$ python3 -q
>>> import numpy as np
>>> import numpy.linalg as la
>>> np.set_printoptions(precision=2, suppress=True, linewidth=120, sign=" ")
>>> tidy = lambda a: np.round(a, 2) + 0
>>> A = np.load("case16.npy")
>>> A
array([[-2,  2,  9, -6,  0,  6,  8,  2,  9, -2,  3],
       [ 0,  0,  0,  0,  0,  0,  0,  0,  0,  0,  0],
       [ 0,  0,  0,  0,  0,  0,  0,  0,  0,  0,  0],
       [-2,  2,  9, -6,  0,  6,  8,  2,  9, -2,  3],
       [ 2, -2, -9,  6,  0, -6, -8, -2, -9,  2, -3],
       [ 0,  0,  0,  0,  0,  0,  0,  0,  0,  0,  0],
       [ 2, -2, -9,  6,  0, -6, -8, -2, -9,  2, -3],
       [ 0,  0,  0,  0,  0,  0,  0,  0,  0,  0,  0],
       [-2,  2,  9, -6,  0,  6,  8,  2,  9, -2,  3],
       [ 0,  0,  0,  0,  0,  0,  0,  0,  0,  0,  0]])
>>> # column 7 repeats column 1
>>> blk = np.stack([A, 3 * A, A[::-1]])
>>> (blk @ A.T).shape
(3, 10, 10)
>>> blk.shape
(3, 10, 11)
>>> blk.sum(axis=0)
array([[ -8,   8,  36, -24,   0,  24,  32,   8,  36,  -8,  12],
       [ -2,   2,   9,  -6,   0,   6,   8,   2,   9,  -2,   3],
       [  0,   0,   0,   0,   0,   0,   0,   0,   0,   0,   0],
       [ -6,   6,  27, -18,   0,  18,  24,   6,  27,  -6,   9],
       [  8,  -8, -36,  24,   0, -24, -32,  -8, -36,   8, -12],
       [  2,  -2,  -9,   6,   0,  -6,  -8,  -2,  -9,   2,  -3],
       [  6,  -6, -27,  18,   0, -18, -24,  -6, -27,   6,  -9],
       [  0,   0,   0,   0,   0,   0,   0,   0,   0,   0,   0],
       [ -8,   8,  36, -24,   0,  24,  32,   8,  36,  -8,  12],
       [ -2,   2,   9,  -6,   0,   6,   8,   2,   9,  -2,   3]])
>>> tidy(la.norm(blk, axis=(1, 2)))
array([  40.19,  120.56,   40.19])
>>> print(la.matrix_rank(blk))
[ 1  1  1]
>>> r = la.matrix_rank(A)
>>> print(r)
1
>>> ns = la.svd(A)[2][r:].T
>>> print([int(la.matrix_rank(np.delete(A, i, axis=0))) for i in range(10)])
[1, 1, 1, 1, 1, 1, 1, 1, 1, 1]
>>> print([int(la.matrix_rank(A[:i])) for i in range(1, len(A) + 1)])
[1, 1, 1, 1, 1, 1, 1, 1, 1, 1]
>>> la.matrix_rank(A.T @ A), la.matrix_rank(A @ A.T)
(np.int64(1), np.int64(1))
>>> print(ns.shape)
(11, 10)
>>> np.unique(A.round(6), axis=0).shape
(3, 11)
>>> la.lstsq(A[:-1].T, A[-1])[2]
np.int32(1)
>>> np.allclose(A[:-1].T @ la.lstsq(A[:-1].T, A[-1])[0], A[-1])
True
>>> feats = np.loadtxt("x.csv", delimiter=",")
>>> feats
array([[ 0.,  3.,  2., -4.,  1.,  0.],
       [-3.,  0.,  2., -3.,  0., -1.],
       [-2., -2.,  0., -3.,  2., -1.],
       [ 4.,  3.,  3.,  0.,  2., -1.],
       [-1.,  0., -2., -2.,  0.,  4.],
       [ 0.,  1.,  1.,  1., -4.,  0.]])
>>> # skew, so no eigenvalue has a real part
>>> x0 = np.array([5, 2, -9, 5, 2, 2])
>>> x0 @ feats @ x0
np.float64(0.0)
>>> print(tidy(la.eigvals(feats).real))
[ 0.  0.  0.  0.  0.  0.]
>>> q = la.solve(np.eye(6) - feats, np.eye(6) + feats)
>>> tidy(q @ q.T)
array([[ 1.,  0.,  0.,  0.,  0.,  0.],
       [ 0.,  1.,  0.,  0.,  0.,  0.],
       [ 0.,  0.,  1.,  0.,  0.,  0.],
       [ 0.,  0.,  0.,  1.,  0.,  0.],
       [ 0.,  0.,  0.,  0.,  1.,  0.],
       [ 0.,  0.,  0.,  0.,  0.,  1.]])
